$ python3 -q
>>> import numpy as np
>>> from numpy import linalg as LA
>>> np.set_printoptions(suppress=True, linewidth=100)
>>> theta = np.deg2rad(180)
>>> E = np.eye(4)
>>> E[np.ix_([1, 0], [1, 0])] = [[np.cos(theta), -np.sin(theta)], [np.sin(theta), np.cos(theta)]]
>>> E.round(3) + 0
array([[-1.,  0.,  0.,  0.],
       [ 0., -1.,  0.,  0.],
       [ 0.,  0.,  1.,  0.],
       [ 0.,  0.,  0.,  1.]])
>>> W0 = np.loadtxt("sample12.csv", delimiter=",")
>>> W0
array([[ 1.,  0.,  0.],
       [ 2., -2.,  0.],
       [-1., -2.,  1.]])
>>> np.kron(np.eye(2, dtype=int), W0)
array([[ 1.,  0.,  0.,  0.,  0.,  0.],
       [ 2., -2.,  0.,  0., -0.,  0.],
       [-1., -2.,  1., -0., -0.,  0.],
       [ 0.,  0.,  0.,  1.,  0.,  0.],
       [ 0., -0.,  0.,  2., -2.,  0.],
       [-0., -0.,  0., -1., -2.,  1.]])
>>> np.round(LA.det(W0.T), 3)
np.float64(-2.0)
>>> np.round(LA.det(W0[::-1]), 3)
np.float64(2.0)
>>> print(np.einsum("ii->", W0))
0.0
>>> evals, V = LA.eig(W0)
>>> np.round(np.sort(LA.eigvals(W0.T)), 3)
array([-2.,  1.,  1.])
>>> np.round(np.sort(LA.eigvals(W0 @ W0)), 3)
array([1., 1., 4.])
>>> print(np.prod(evals))
-2.0
>>> rng = np.random.default_rng(77)
>>> lab = rng.permutation(3)
>>> Y = W0[:, lab] * rng.choice([-1, 1], 3)
>>> Y
array([[ 0.,  1.,  0.],
       [ 0.,  2., -2.],
       [ 1., -1., -2.]])
>>> Uu, _, vt = LA.svd(W0.T @ Y)
>>> np.round(LA.lstsq(W0, Y)[0], 3) + 0
array([[0., 1., 0.],
       [0., 0., 1.],
       [1., 0., 0.]])
>>> np.round(Uu @ vt, 3) + 0
array([[0., 1., 0.],
       [0., 0., 1.],
       [1., 0., 0.]])
>>> evals, V = LA.eig(Y)
>>> np.round(np.sort(LA.eigvals(Y @ Y)), 3)
array([0.116, 5.116, 6.769])
>>> print(np.round(np.sort(LA.eigvals(Y.T)), 3))
[-2.602  0.34   2.262]
>>> def softmax(z):
...     e = np.exp(z - z.max(axis=-1, keepdims=True))
...     return e / e.sum(axis=-1, keepdims=True)
... 
>>> np.round(softmax(10 * W0[1]), 3) + 0
array([1., 0., 0.])
>>> np.round(softmax(W0[1] + 2), 3)
array([0.867, 0.016, 0.117])
>>> scores = W0 @ W0.T / np.sqrt(3)
>>> softmax(scores).round(6).argmax(axis=1)
array([1, 1, 2])
>>> np.round(softmax(scores), 3)
array([[0.323, 0.575, 0.102],
       [0.029, 0.941, 0.029],
       [0.016, 0.089, 0.895]])
>>> np.round(softmax(scores + np.triu(np.full(scores.shape, -np.inf), 1)), 3)
array([[1.   , 0.   , 0.   ],
       [0.03 , 0.97 , 0.   ],
       [0.016, 0.089, 0.895]])
>>> np.round(softmax(scores)[1] @ W0, 3)
array([ 1.882, -1.941,  0.029])
>>> mat = np.loadtxt("block9.csv", delimiter=",")
>>> print(mat.round(3))
[[ 3.819 -1.697  4.742  1.156]
 [ 2.896 -3.028 -1.649  2.77 ]
 [ 1.953  0.05  -0.135  1.974]
 [ 1.739  5.661 -2.4   -3.012]
 [-3.969  2.172  2.102  2.831]
 [-1.393  1.065 -0.372  2.503]
 [ 2.049  4.286 -1.221  1.11 ]
 [-0.827  0.591 -4.545  3.256]
 [-3.308 -1.907 -2.587 -3.941]
 [ 5.509 -1.445 -1.378 -1.327]]
>>> Y = mat / LA.norm(mat, axis=1)
Traceback (most recent call last):
  File "<python-input-37>", line 1, in <module>
    Y = mat / LA.norm(mat, axis=1)
        ~~~~^~~~~~~~~~~~~~~~~~~~~~
ValueError: operands could not be broadcast together with shapes (10,4) (10,) 
>>> Y = mat / LA.norm(mat, axis=1, keepdims=True)
>>> cov = Y @ Y.T
>>> print((np.abs(cov) > 0.9).astype(int))
[[1 0 0 0 0 0 0 0 0 0]
 [0 1 0 0 0 0 0 0 0 0]
 [0 0 1 0 0 0 0 0 0 0]
 [0 0 0 1 0 0 0 0 0 0]
 [0 0 0 0 1 0 0 0 0 1]
 [0 0 0 0 0 1 0 0 0 0]
 [0 0 0 0 0 0 1 0 0 0]
 [0 0 0 0 0 0 0 1 0 0]
 [0 0 0 0 0 0 0 0 1 0]
 [0 0 0 0 1 0 0 0 0 1]]
>>> cov[4].round(3)
array([-0.152, -0.452, -0.147, -0.202,  1.   ,  0.801,  0.061,  0.13 , -0.219, -0.919])
>>> np.round(LA.norm(Y, axis=1), 3)
array([1., 1., 1., 1., 1., 1., 1., 1., 1., 1.])
>>> P = mat @ LA.solve(mat.T @ mat, mat.T)
>>> round(float(np.trace(P)), 3)
4.0
>>> Y = np.c_[mat[:, :2] @ np.array([[-3, -1], [0, 2]]), np.array([1, 0, 3, -1, 2, -2, 2, -1, 3, 0])]
>>> Y.round(3)
array([[-11.456,  -7.213,   1.   ],
       [ -8.689,  -8.953,   0.   ],
       [ -5.86 ,  -1.854,   3.   ],
       [ -5.217,   9.583,  -1.   ],
       [ 11.908,   8.313,   2.   ],
       [  4.179,   3.523,  -2.   ],
       [ -6.148,   6.522,   2.   ],
       [  2.482,   2.009,  -1.   ],
       [  9.923,  -0.507,   3.   ],
       [-16.528,  -8.4  ,   0.   ]])
>>> np.round(LA.lstsq(mat, Y[:, 0])[0], 3) + 0
array([-3.,  0.,  0.,  0.])
>>> C = mat[[9, 0]].astype(float)
>>> for _ in range(4):
...     lab = LA.norm(mat[:, None] - C, axis=-1).argmin(axis=1)
...     C = np.array([mat[lab == j].mean(axis=0) for j in range(2)])
... 
>>> print(lab)
[1 0 0 0 1 1 0 0 0 0]
>>> np.abs(C[1] - C[0]).argmax()
np.int64(2)
>>> print(np.round(C[1] - C[0], 3))
[-1.945 -0.088  4.145  2.045]
>>> Ac = mat - mat.mean(axis=0)
>>> V = LA.svd(Ac)[2][:1]
>>> Y = Ac - Ac @ V.T @ V
>>> np.round(np.diag(V.T @ V), 3)
array([0.589, 0.266, 0.129, 0.016])
>>> feats = np.array([[2, 3, 4, 1, 5, 2],
...     [0, 3, 1, 3, 1, 1],
...     [5, 2, 5, 4, 5, 4],
...     [5, 5, 3, 0, 5, 0],
...     [1, 0, 1, 0, 2, 1],
...     [4, 1, 4, 3, 1, 3]])
>>> feats
array([[2, 3, 4, 1, 5, 2],
       [0, 3, 1, 3, 1, 1],
       [5, 2, 5, 4, 5, 4],
       [5, 5, 3, 0, 5, 0],
       [1, 0, 1, 0, 2, 1],
       [4, 1, 4, 3, 1, 3]])
>>> cov = feats.T @ feats
>>> np.diag(cov)
array([71, 48, 68, 35, 81, 31])
>>> cov
array([[71, 45, 65, 34, 66, 37],
       [45, 48, 44, 23, 54, 20],
       [65, 44, 68, 39, 67, 42],
       [34, 23, 39, 35, 31, 30],
       [66, 54, 67, 31, 81, 36],
       [37, 20, 42, 30, 36, 31]])
>>> W = np.array([[0, 0, 2, 3],
...     [1, 2, 1, 2],
...     [3, 2, 2, 1],
...     [1, 2, 0, 3],
...     [1, 1, 0, 3],
...     [1, 2, 3, 0]])
>>> coef = np.array([2, 1, 2, 2])
>>> H = np.maximum(feats @ W + coef, 0)
>>> H
array([[25, 26, 23, 36],
       [13, 18, 10, 21],
       [32, 36, 36, 53],
       [21, 22, 23, 45],
       [ 8,  7,  9, 12],
       [22, 24, 28, 32]])
>>> print((H > 0).astype(int))
[[1 1 1 1]
 [1 1 1 1]
 [1 1 1 1]
 [1 1 1 1]
 [1 1 1 1]
 [1 1 1 1]]
>>> C = np.array([[0, 2, -8], [1, 7, -7], [9, 9, 3], [2, 2, 7]])
>>> (H @ C).round(6).argmax(axis=1)
array([1, 1, 1, 1, 1, 1])
>>> W @ C
array([[ 24,  24,  27],
       [ 15,  29,  -5],
       [ 22,  40, -25],
       [  8,  22,  -1],
       [  7,  15,   6],
       [ 29,  43, -13]])
>>> J = np.loadtxt("x.csv", delimiter=",")
>>> J
array([[ 1.,  5.,  0.,  0.,  0.,  0.,  0.,  0.,  0.],
       [ 5.,  2.,  5.,  0.,  0.,  0.,  0.,  0.,  0.],
       [ 0.,  5.,  2.,  5.,  0.,  0.,  0.,  0.,  0.],
       [ 0.,  0.,  5.,  1.,  5.,  0.,  0.,  0.,  0.],
       [ 0.,  0.,  0.,  5.,  0.,  5.,  0.,  0.,  0.],
       [ 0.,  0.,  0.,  0.,  5.,  2.,  5.,  0.,  0.],
       [ 0.,  0.,  0.,  0.,  0.,  5., -2.,  5.,  0.],
       [ 0.,  0.,  0.,  0.,  0.,  0.,  5.,  2.,  5.],
       [ 0.,  0.,  0.,  0.,  0.,  0.,  0.,  5.,  2.]])
>>> np.round(np.abs(LA.eigvals(feats)).max(), 3)
np.float64(14.83)
>>> np.round(np.sort(np.abs(LA.eigvals(feats))), 3)
array([ 0.798,  0.798,  2.756,  2.756,  3.36 , 14.83 ])
>>> x0 = np.array([2, 0, 1, 3])
>>> target = mat @ x0
>>> print(np.round(LA.pinv(mat) @ mat, 3) + 0)
[[1. 0. 0. 0.]
 [0. 1. 0. 0.]
 [0. 0. 1. 0.]
 [0. 0. 0. 1.]]
>>> print(target.round(3))
[ 15.848  12.455   9.695  -7.959   2.658   4.35    6.208   3.568 -21.027   5.66 ]
>>> np.round(LA.lstsq(mat, target)[0], 3) + 0
array([2., 0., 1., 3.])
>>> np.round(LA.solve(mat.T @ mat, mat.T @ target), 3) + 0
array([2., 0., 1., 3.])
>>> target = target + 0.02 * rng.normal(size=10)
>>> target.round(3)
array([ 15.815,  12.468,   9.692,  -7.966,   2.679,   4.314,   6.188,   3.566, -20.992,   5.662])
>>> coef, *_ = LA.lstsq(mat, target)
>>> round(float(LA.norm(target - mat @ coef)), 3)
0.048
>>> [round(float(LA.norm(LA.solve(mat.T @ mat + lam * np.eye(4), mat.T @ target))), 2) for lam in (0, 1, 10, 100)]
[3.74, 3.69, 3.31, 1.65]
>>> print(coef.round(3))
[ 1.997 -0.003  0.997  2.997]
>>> print(coef.round())
[ 2. -0.  1.  3.]
>>> np.round(mat.T @ (target - mat @ coef), 3) + 0
array([0., 0., 0., 0.])
>>> theta = np.radians(60)
>>> r_ = np.eye(9)
>>> r_[4, 4] = r_[5, 5] = np.cos(theta)
>>> r_[4, 5], r_[5, 4] = -np.sin(theta), np.sin(theta)
>>> r_.round(3)
array([[ 1.   ,  0.   ,  0.   ,  0.   ,  0.   ,  0.   ,  0.   ,  0.   ,  0.   ],
       [ 0.   ,  1.   ,  0.   ,  0.   ,  0.   ,  0.   ,  0.   ,  0.   ,  0.   ],
       [ 0.   ,  0.   ,  1.   ,  0.   ,  0.   ,  0.   ,  0.   ,  0.   ,  0.   ],
       [ 0.   ,  0.   ,  0.   ,  1.   ,  0.   ,  0.   ,  0.   ,  0.   ,  0.   ],
       [ 0.   ,  0.   ,  0.   ,  0.   ,  0.5  , -0.866,  0.   ,  0.   ,  0.   ],
       [ 0.   ,  0.   ,  0.   ,  0.   ,  0.866,  0.5  ,  0.   ,  0.   ,  0.   ],
       [ 0.   ,  0.   ,  0.   ,  0.   ,  0.   ,  0.   ,  1.   ,  0.   ,  0.   ],
       [ 0.   ,  0.   ,  0.   ,  0.   ,  0.   ,  0.   ,  0.   ,  1.   ,  0.   ],
       [ 0.   ,  0.   ,  0.   ,  0.   ,  0.   ,  0.   ,  0.   ,  0.   ,  1.   ]])
>>> Y = J @ r_.T
>>> np.round(LA.svd(J, compute_uv=False), 3), np.round(LA.svd(Y, compute_uv=False), 3)
(array([10.629,  9.287,  8.935,  7.282,  7.04 ,  4.631,  4.438,  1.674,  0.646]), array([10.629,  9.287,  8.935,  7.282,  7.04 ,  4.631,  4.438,  1.674,  0.646]))
>>> np.allclose(LA.norm(J, axis=1), LA.norm(Y, axis=1))
True
>>> Y.round(3)
array([[ 1.   ,  5.   ,  0.   ,  0.   ,  0.   ,  0.   ,  0.   ,  0.   ,  0.   ],
       [ 5.   ,  2.   ,  5.   ,  0.   ,  0.   ,  0.   ,  0.   ,  0.   ,  0.   ],
       [ 0.   ,  5.   ,  2.   ,  5.   ,  0.   ,  0.   ,  0.   ,  0.   ,  0.   ],
       [ 0.   ,  0.   ,  5.   ,  1.   ,  2.5  ,  4.33 ,  0.   ,  0.   ,  0.   ],
       [ 0.   ,  0.   ,  0.   ,  5.   , -4.33 ,  2.5  ,  0.   ,  0.   ,  0.   ],
       [ 0.   ,  0.   ,  0.   ,  0.   ,  0.768,  5.33 ,  5.   ,  0.   ,  0.   ],
       [ 0.   ,  0.   ,  0.   ,  0.   , -4.33 ,  2.5  , -2.   ,  5.   ,  0.   ],
       [ 0.   ,  0.   ,  0.   ,  0.   ,  0.   ,  0.   ,  5.   ,  2.   ,  5.   ],
       [ 0.   ,  0.   ,  0.   ,  0.   ,  0.   ,  0.   ,  0.   ,  5.   ,  2.   ]])
>>> np.round(np.abs(Y - J).max(axis=0), 3)
array([0.  , 0.  , 0.  , 0.  , 4.33, 4.33, 0.  , 0.  , 0.  ])
>>> W = np.array([[-1, 0, -1, -2, -2],
...     [-1, 1, 0, -2, 0],
...     [-2, -1, 1, -1, -2],
...     [-1, 2, -2, -2, 1],
...     [0, 0, 1, 1, 2],
...     [1, -2, -2, 1, -1],
...     [1, 1, -2, -2, -2],
...     [2, 2, -1, 0, 1],
...     [-2, -2, 2, 2, 2]])
>>> coef = np.array([-1, 3, -3, -2, -1])
>>> H = np.maximum(Y @ W + coef, 0)
>>> np.round((H > 0).mean(axis=0), 3)
array([0.333, 0.667, 0.   , 0.222, 0.222])
>>> LA.matrix_rank(H)
np.int64(4)
>>> C = np.array([[4, -1], [3, -3], [-4, -4], [0, 2], [-1, 5]])
>>> W @ C
array([[  2,  -9],
       [ -1,  -6],
       [-13, -11],
       [  9,   4],
       [ -6,   8],
       [  7,  10],
       [ 17, -10],
       [ 17,   1],
       [-24,  14]])
>>> data = np.triu(rng.random((6, 6)) < 0.4, 1).astype(int)
>>> data = data + data.T
>>> data
array([[0, 0, 0, 0, 1, 0],
       [0, 0, 1, 1, 1, 1],
       [0, 1, 0, 1, 0, 1],
       [0, 1, 1, 0, 1, 0],
       [1, 1, 0, 1, 0, 1],
       [0, 1, 1, 0, 1, 0]])
>>> data[4] @ data[5]
np.int64(1)
>>> print(round(LA.norm(data) ** 2 / LA.norm(data, 2) ** 2, 3))
1.658
>>> theta = np.radians(30)
>>> r_ = np.eye(6)
>>> r_[0, 0] = r_[1, 1] = np.cos(theta)
>>> r_[0, 1], r_[1, 0] = -np.sin(theta), np.sin(theta)
>>> print(r_.round(3))
[[ 0.866 -0.5    0.     0.     0.     0.   ]
 [ 0.5    0.866  0.     0.     0.     0.   ]
 [ 0.     0.     1.     0.     0.     0.   ]
 [ 0.     0.     0.     1.     0.     0.   ]
 [ 0.     0.     0.     0.     1.     0.   ]
 [ 0.     0.     0.     0.     0.     1.   ]]
>>> Y = data @ r_.T
>>> np.round(LA.svd(data, compute_uv=False), 3) + 0, np.round(LA.svd(Y, compute_uv=False), 3) + 0
(array([3.295, 2.139, 1.293, 0.735, 0.598, 0.   ]), array([3.295, 2.139, 1.293, 0.735, 0.598, 0.   ]))
>>> Y.round(3)
array([[ 0.   ,  0.   ,  0.   ,  0.   ,  1.   ,  0.   ],
       [ 0.   ,  0.   ,  1.   ,  1.   ,  1.   ,  1.   ],
       [-0.5  ,  0.866,  0.   ,  1.   ,  0.   ,  1.   ],
       [-0.5  ,  0.866,  1.   ,  0.   ,  1.   ,  0.   ],
       [ 0.366,  1.366,  0.   ,  1.   ,  0.   ,  1.   ],
       [-0.5  ,  0.866,  1.   ,  0.   ,  1.   ,  0.   ]])
>>> print(round(LA.det(r_), 3), round(float(np.trace(r_)), 3))
1.0 5.732
>>> np.allclose(data @ data.T, Y @ Y.T)
True
>>> print(LA.cond(Y) > 100)
True
>>> print([round(float(x), 3) for x in LA.svd(Y, compute_uv=False)[:3]])
[3.295, 2.139, 1.293]
>>> np.argsort(-LA.norm(Y, axis=0).round(6), kind="stable")[:3]
array([1, 4, 2])
>>> F = np.loadtxt("data.csv", delimiter=",")
>>> F
array([[ 0.,  0.,  0.,  0.,  0.,  0.,  7.,  0., 14.],
       [ 0.,  5.,  0.,  0.,  5.,  0., 14.,  0., 22.],
       [ 0.,  0.,  0.,  0.,  9.,  0., 11.,  0., 22.],
       [ 9.,  0.,  1.,  0.,  0., 11.,  0.,  3.,  4.],
       [ 4.,  0.,  0., 31.,  9.,  4.,  0.,  0.,  0.],
       [ 0.,  0.,  0., 13.,  0.,  4.,  0.,  0.,  7.],
       [ 0.,  5.,  0.,  0., 13.,  0., 11.,  0., 15.],
       [10.,  8.,  5.,  0.,  0.,  7.,  1.,  6.,  0.],
       [ 0.,  0.,  0.,  0.,  0.,  0.,  1.,  0.,  6.],
       [ 2., 15.,  4.,  0.,  9.,  0.,  3.,  1.,  0.],
       [16., 19., 10.,  0.,  0.,  8.,  1., 13.,  0.],
       [15.,  0.,  0.,  3.,  0., 20.,  0.,  6.,  1.],
       [27.,  5.,  3., 20.,  0., 21.,  0., 19.,  0.],
       [22.,  5.,  4.,  8.,  0., 18.,  0., 15.,  0.],
       [ 2.,  5.,  2.,  0.,  0.,  0.,  3.,  0.,  3.],
       [ 0.,  0.,  0.,  0.,  0.,  3.,  1.,  0., 18.],
       [ 0.,  0.,  0.,  5.,  0.,  0.,  0.,  0.,  7.],
       [ 0.,  5.,  0.,  0.,  5.,  0.,  7.,  0.,  9.],
       [ 0., 16.,  2.,  0., 19.,  0.,  6.,  0.,  0.],
       [ 0.,  0.,  0., 35.,  5.,  6.,  0.,  0.,  0.],
       [ 0.,  0.,  0.,  0.,  0.,  0.,  6.,  0., 16.],
       [ 0., 16.,  6.,  0.,  3.,  0., 12.,  0., 10.],
       [ 2., 20.,  9.,  0.,  0.,  0.,  9.,  2.,  2.],
       [ 9.,  0.,  0.,  7.,  0., 16.,  0.,  0.,  5.],
       [19.,  0.,  0., 26.,  0., 18.,  0., 10.,  0.],
       [ 0.,  5.,  0.,  0.,  9.,  0.,  9.,  0., 12.],
       [ 4.,  0.,  0., 20.,  1.,  6.,  0.,  0.,  0.],
       [ 0.,  0.,  0., 23.,  5.,  0.,  0.,  0.,  5.],
       [20.,  0.,  0., 29.,  0., 18.,  0., 11.,  0.],
       [ 0., 12.,  4.,  0.,  3.,  0., 13.,  0., 15.],
       [ 0.,  0.,  0.,  0.,  0.,  2.,  2.,  0., 14.],
       [ 0.,  0.,  0.,  0.,  0.,  5.,  0.,  0., 13.],
       [ 0., 11.,  6.,  0.,  0.,  0., 10.,  0., 12.],
       [ 7.,  5.,  0., 16.,  9.,  1.,  0.,  3.,  0.],
       [19., 22., 10.,  0.,  0.,  8.,  0., 16.,  0.],
       [19.,  2.,  2., 10.,  0., 16.,  0., 12.,  0.],
       [ 0.,  0.,  0.,  0.,  0.,  0.,  2.,  0.,  9.]])
>>> F[:, 9]
Traceback (most recent call last):
  File "<python-input-125>", line 1, in <module>
    F[:, 9]
    ~^^^^^^
IndexError: index 9 is out of bounds for axis 1 with size 9
>>> F.sum(axis=1)
array([21., 46., 42., 28., 48., 24., 44., 37.,  7., 34., 67., 45., 95., 72., 15., 22., 12., 26.,
       43., 46., 22., 47., 44., 37., 73., 35., 31., 33., 78., 47., 18., 18., 39., 41., 75., 61.,
       11.])
>>> np.abs(F).max()
np.float64(35.0)
>>> np.count_nonzero(F)
np.int64(152)
>>> LA.matrix_rank(F)
np.int64(9)
>>> F[37]
Traceback (most recent call last):
  File "<python-input-130>", line 1, in <module>
    F[37]
    ~^^^^
IndexError: index 37 is out of bounds for axis 0 with size 37
>>> print(np.unravel_index(np.abs(F).argmax(), F.shape))
(np.int64(19), np.int64(3))
